% ipython --no-banner

In [1]: import numpy as np

In [2]: np.set_printoptions(precision=3, suppress=True, linewidth=120, sign=" ")

In [3]: def rnd(a):
   ...:     return np.round(a, 3) + 0
   ...: 

In [4]: O, _ = np.linalg.qr(np.array([[1.4, -1.1, -0.7, 1.4],
   ...:     [-0.8, 1.8, 1.0, 1.4],
   ...:     [0.9, -0.2, 0.9, 1.4],
   ...:     [1.9, -1.2, 0.4, 1.5],
   ...:     [1.7, -0.2, -0.2, 0.4]]))

In [5]: data = O @ O.T

In [6]: print(rnd(data))
[[ 0.965  0.043 -0.132  0.121 -0.016]
 [ 0.043  0.949  0.159 -0.145  0.019]
 [-0.132  0.159  0.507  0.451 -0.06 ]
 [ 0.121 -0.145  0.451  0.587  0.055]
 [-0.016  0.019 -0.06   0.055  0.993]]

In [7]: ev, evecs = np.linalg.eigh(data)

In [8]: print(rnd(np.linalg.eigvalsh(data @ data)))
[ 0.  1.  1.  1.  1.]

In [9]: print(rnd(np.linalg.svd(data, compute_uv=False)))
[ 1.  1.  1.  1.  0.]

In [10]: print(np.unique(ev.round(6) + 0, return_counts=True)[1])
[ 1  4]

In [11]: print(rnd(evecs @ np.diag(ev) @ evecs.T))
[[ 0.965  0.043 -0.132  0.121 -0.016]
 [ 0.043  0.949  0.159 -0.145  0.019]
 [-0.132  0.159  0.507  0.451 -0.06 ]
 [ 0.121 -0.145  0.451  0.587  0.055]
 [-0.016  0.019 -0.06   0.055  0.993]]

In [12]: print(rnd(evecs.T @ evecs))
[[ 1.  0.  0.  0.  0.]
 [ 0.  1.  0.  0.  0.]
 [ 0.  0.  1.  0.  0.]
 [ 0.  0.  0.  1.  0.]
 [ 0.  0.  0.  0.  1.]]

In [13]: rng = np.random.default_rng(8640)

In [14]: J = np.eye(3, dtype=int)[rng.permutation(3)] * np.array([2, 1, 2])

In [15]: print(J)
[[ 0  1  0]
 [ 2  0  0]
 [ 0  0  2]]

In [16]: ev, evecs = np.linalg.eig(J)

In [17]: print(rnd(np.sort(np.linalg.eigvals(J @ J))))
[ 2.  2.  4.]

In [18]: print(rnd(ev))
[ 1.414 -1.414  2.   ]

In [19]: print(rnd(np.sort(np.linalg.eigvals(np.linalg.inv(J)))))
[-0.707  0.5    0.707]

In [20]: print(J @ evecs[:, 0] - ev[0] * evecs[:, 0])
[ 0.  0.  0.]

In [21]: O = J.astype(float).copy()

In [22]: for j in range(3):
    ...:     O[:, j] -= O[:, :j] @ (O[:, :j].T @ O[:, j])
    ...:     O[:, j] /= np.linalg.norm(O[:, j])
    ...: 

In [23]: print(O.T @ O)
[[ 1.  0.  0.]
 [ 0.  1.  0.]
 [ 0.  0.  1.]]

In [24]: print(O)
[[ 0.  1.  0.]
 [ 1.  0.  0.]
 [ 0.  0.  1.]]

In [25]: print(O.T @ J)
[[ 2.  0.  0.]
 [ 0.  1.  0.]
 [ 0.  0.  2.]]

In [26]: O, evecs = np.linalg.qr(J[:, :2])[0], np.linalg.qr(J[:, 2:])[0]

In [27]: s = np.linalg.svd(O.T @ evecs, compute_uv=False)

In [28]: print((s > 0.9).sum())
0

In [29]: print(rnd(np.linalg.norm(O @ O.T - evecs @ evecs.T, 2)))
1.0

In [30]: x = np.array([3, 3, -5])

In [31]: print(J @ np.ones(3))
[ 1.  2.  2.]

In [32]: print(J @ x)
[  3   6 -10]

In [33]: print((J * x).sum(axis=1))
[  3   6 -10]

In [34]: F = np.tanh(np.array([[0.2],
    ...:     [1.7],
    ...:     [0.0],
    ...:     [0.6],
    ...:     [1.4],
    ...:     [0.2],
    ...:     [0.7],
    ...:     [0.8],
    ...:     [-0.4],
    ...:     [2.2],
    ...:     [-0.9],
    ...:     [-1.3],
    ...:     [-1.1],
    ...:     [-1.9]]) @ np.array([[1.3, -1.0, 1.4]]))

In [35]: print(rnd(F))
[[ 0.254 -0.197  0.273]
 [ 0.976 -0.935  0.983]
 [ 0.     0.     0.   ]
 [ 0.653 -0.537  0.686]
 [ 0.949 -0.885  0.961]
 [ 0.254 -0.197  0.273]
 [ 0.721 -0.604  0.753]
 [ 0.778 -0.664  0.808]
 [-0.478  0.38  -0.508]
 [ 0.993 -0.976  0.996]
 [-0.824  0.716 -0.851]
 [-0.934  0.862 -0.949]
 [-0.892  0.8   -0.912]
 [-0.986  0.956 -0.99 ]]

In [36]: th = np.radians(36)

In [37]: R = np.eye(3)

In [38]: R[1, 1] = R[2, 2] = np.cos(th)

In [39]: R[1, 2], R[2, 1] = -np.sin(th), np.sin(th)

In [40]: print(rnd(R))
[[ 1.     0.     0.   ]
 [ 0.     0.809 -0.588]
 [ 0.     0.588  0.809]]

In [41]: Y = F @ R.T

In [42]: print(rnd(np.linalg.svd(F, compute_uv=False)), rnd(np.linalg.svd(Y, compute_uv=False)))
[ 4.816  0.159  0.004] [ 4.816  0.159  0.004]

In [43]: print(np.allclose(np.linalg.norm(F, axis=1), np.linalg.norm(Y, axis=1)))
True

In [44]: print(rnd(np.linalg.det(R)), rnd(np.trace(R)))
1.0 2.618
